$ python -q
>>> import numpy as np
>>> import numpy.linalg as la
>>> np.set_printoptions(precision=2, suppress=True, linewidth=120, legacy="1.25")
>>> q, _ = la.qr(np.array([[-0.7, 0.1, -2.2, -0.9],
...     [0.4, 0.1, -0.2, -0.5],
...     [-1.1, 0.6, -0.8, -0.9],
...     [-0.5, -0.9, -0.7, 0.2]]))
>>> evecs, _ = la.qr(np.array([[0.6, 0.4, 0.1, 1.3],
...     [-0.5, -0.6, -2.3, -1.1],
...     [-0.8, -0.3, 1.6, -1.1],
...     [-0.3, -0.5, -0.3, -0.6]]))
>>> s = 10 * 0.9 ** np.arange(4)
>>> arr = q[:, :4] * s @ evecs[:4]
>>> arr
array([[ 6.46,  5.32,  0.63,  1.43],
       [ 2.21, -1.19, -6.29, -3.74],
       [ 1.08, -0.65, -3.09,  8.69],
       [ 5.39, -5.93,  4.02,  0.5 ]])
>>> u = np.array([0, -2, 2, 0])
>>> B = arr + np.outer(u, np.eye(4)[2])
>>> la.matrix_rank(la.inv(B) - la.inv(arr), tol=1e-8)
1
>>> (arr - arr.T) / 2
array([[ 0.  ,  1.55, -0.23, -1.98],
       [-1.55,  0.  , -2.82,  1.09],
       [ 0.23,  2.82,  0.  ,  2.33],
       [ 1.98, -1.09, -2.33,  0.  ]])
>>> np.sort(np.abs(la.eigvals(arr)))
array([8.18, 8.18, 8.92, 8.92])
>>> np.allclose(arr, arr.T)
False
>>> u = np.array([3, 1, 0, 3]) + 0.5
>>> X = np.outer(u, u) / (u @ u)
>>> X
array([[0.45, 0.19, 0.06, 0.45],
       [0.19, 0.08, 0.03, 0.19],
       [0.06, 0.03, 0.01, 0.06],
       [0.45, 0.19, 0.06, 0.45]])
>>> ang = np.radians(61)
>>> r_ = np.eye(4)
>>> r_[2, 2] = r_[0, 0] = np.cos(ang)
>>> r_[2, 0], r_[0, 2] = -np.sin(ang), np.sin(ang)
>>> r_
array([[ 0.48,  0.  ,  0.87,  0.  ],
       [ 0.  ,  1.  ,  0.  ,  0.  ],
       [-0.87,  0.  ,  0.48,  0.  ],
       [ 0.  ,  0.  ,  0.  ,  1.  ]])
>>> B = X @ r_.T
>>> np.allclose(la.norm(X, axis=1), la.norm(B, axis=1))
True
>>> np.allclose(X @ X.T, B @ B.T)
True
>>> B
array([[ 0.28,  0.19, -0.37,  0.45],
       [ 0.12,  0.08, -0.16,  0.19],
       [ 0.04,  0.03, -0.05,  0.06],
       [ 0.28,  0.19, -0.37,  0.45]])
>>> np.abs(B - X).max(axis=0)
array([0.18, 0.  , 0.43, 0.  ])
